$ python -q
>>> import numpy as np
>>> from numpy import linalg as LA
>>> np.set_printoptions(precision=1, suppress=True, linewidth=100)
>>> def rnd(a):
...     return np.round(a, 1) + 0
... 
>>> arr = np.load("test6.npy")
>>> print(arr)
[[-2.2  1.8  1.9]
 [-2.3  2.6  2.2]]
>>> left, s, Vt = LA.svd(arr, full_matrices=False)
>>> print(rnd(np.sqrt((s ** 2).sum())), rnd(LA.norm(arr)))
5.3 5.3
>>> print((s > 1e-8).sum())
2
>>> print(rnd(s / s[0]))
[1.  0.1]
>>> print(rnd(s))
[5.3 0.4]
>>> left, s, Vt = LA.svd(arr)
>>> print(rnd(s))
[5.3 0.4]
>>> B = left[:, :1] @ np.diag(s[:1]) @ Vt[:1]
>>> print(rnd(np.abs(arr - B).max()))
0.2
>>> print(LA.matrix_rank(arr, rtol=0.05))
2
>>> print(rnd(LA.svd(arr, compute_uv=False)))
[5.3 0.4]
>>> print(arr.shape)
(2, 3)
>>> print(arr.sum(axis=0))
[-4.5  4.4  4.1]
>>> LA.rank(arr)
Traceback (most recent call last):
  File "<python-input-19>", line 1, in <module>
    LA.rank(arr)
    ^^^^^^^
AttributeError: module 'numpy.linalg' has no attribute 'rank'
>>> print(rnd(arr.sum(axis=1)))
[1.5 2.5]
>>> B = arr / np.sqrt((arr ** 2).mean(axis=1, keepdims=True))
>>> print(rnd(B[0]))
[-1.1  0.9  1. ]
>>> print(LA.matrix_rank(B) == LA.matrix_rank(arr))
True
>>> print(rnd(LA.norm(B, axis=1)))
[1.7 1.7]
>>> print(rnd(arr - arr.mean(axis=1, keepdims=True)))
[[-2.7  1.3  1.4]
 [-3.1  1.8  1.4]]
>>> print([round(float(x), 1) for x in LA.svd(arr, compute_uv=False)[:3]])
[5.3, 0.4]
>>> print(rnd(LA.norm(arr, 2) / LA.norm(arr)))
1.0
>>> print(np.argsort(-LA.norm(arr, axis=0).round(6), kind="stable")[:3])
[0 1 2]
>>> E = np.load("out6.npy")
>>> print(E)
[[-2  1  5]
 [-2  1  5]
 [-8  4  1]
 [-8  4  4]]
>>> # null space of dimension 1
>>> print([round(float(x), 1) for x in LA.svd(E, compute_uv=False)[:3]])
[14.3, 5.8, 0.0]
>>> print(np.argsort(-LA.norm(E, axis=0).round(6), kind="stable")[:3])
[0 2 1]
>>> left, s, Vt = LA.svd(E)
>>> evecs = Vt[:(s > 1e-8).sum()]
>>> rng = np.random.default_rng(5718)
>>> x = E[0] + -1 * E[3] + rng.integers(2) * np.eye(3)[0]
>>> print(x)
[ 6. -3.  1.]
>>> print(np.allclose(evecs.T @ evecs @ x, x))
True
>>> print(rnd(evecs.T @ evecs))
[[ 0.8 -0.4  0. ]
 [-0.4  0.2  0. ]
 [ 0.   0.   1. ]]
>>> print(rnd(LA.norm(x - evecs.T @ evecs @ x)))
0.0
>>> print(rnd(np.diag(evecs.T @ evecs)))
[0.8 0.2 1. ]
>>> left, s, Vt = LA.svd(E)
>>> print(np.argmax(s[:-1] / (s[1:] + 1e-6)) + 1)
2
>>> print(rnd(s))
[14.3  5.8  0. ]
>>> B = left[:, :2] @ np.diag(s[:2]) @ Vt[:2]
>>> print(rnd(LA.norm(E - B, 2)), rnd(s[2]))
0.0 0.0
>>> print(rnd(B))
[[-2.  1.  5.]
 [-2.  1.  5.]
 [-8.  4.  1.]
 [-8.  4.  4.]]
>>> print(LA.matrix_rank(E, rtol=0.05))
2
>>> print(LA.matrix_rank(B))
2
>>> f, g = E[1], E[3]
>>> print(f @ g)
40
>>> print(f @ f)
30
>>> p = (f @ g) / (f @ f) * f
>>> print(rnd(g - p))
[-5.3  2.7 -2.7]
>>> print(rnd(LA.norm(f + g) ** 2 + LA.norm(f - g) ** 2))
252.0
>>> print(np.outer(f, g))
[[ 16  -8  -8]
 [ -8   4   4]
 [-40  20  20]]
>>> print(LA.matrix_rank(np.outer(f, g)))
1
>>> X = np.loadtxt("layer13.csv", delimiter=",")
>>> print(X)
[[-0.5 -0.2 -1.5  0.9]
 [-1.5  0.1 -1.9  1. ]
 [-0.1  0.3 -0.3 -0.5]
 [-0.1 -0.2 -1.5  1.4]]
>>> lab = rng.permutation(4)
>>> print(lab)
[3 2 1 0]
>>> B = X[lab][:, lab]
>>> print(B)
[[ 1.4 -1.5 -0.2 -0.1]
 [-0.5 -0.3  0.3 -0.1]
 [ 1.  -1.9  0.1 -1.5]
 [ 0.9 -1.5 -0.2 -0.5]]
>>> print(rnd(np.sort(np.abs(LA.eigvals(B)))))
[0.3 0.8 0.8 1.6]
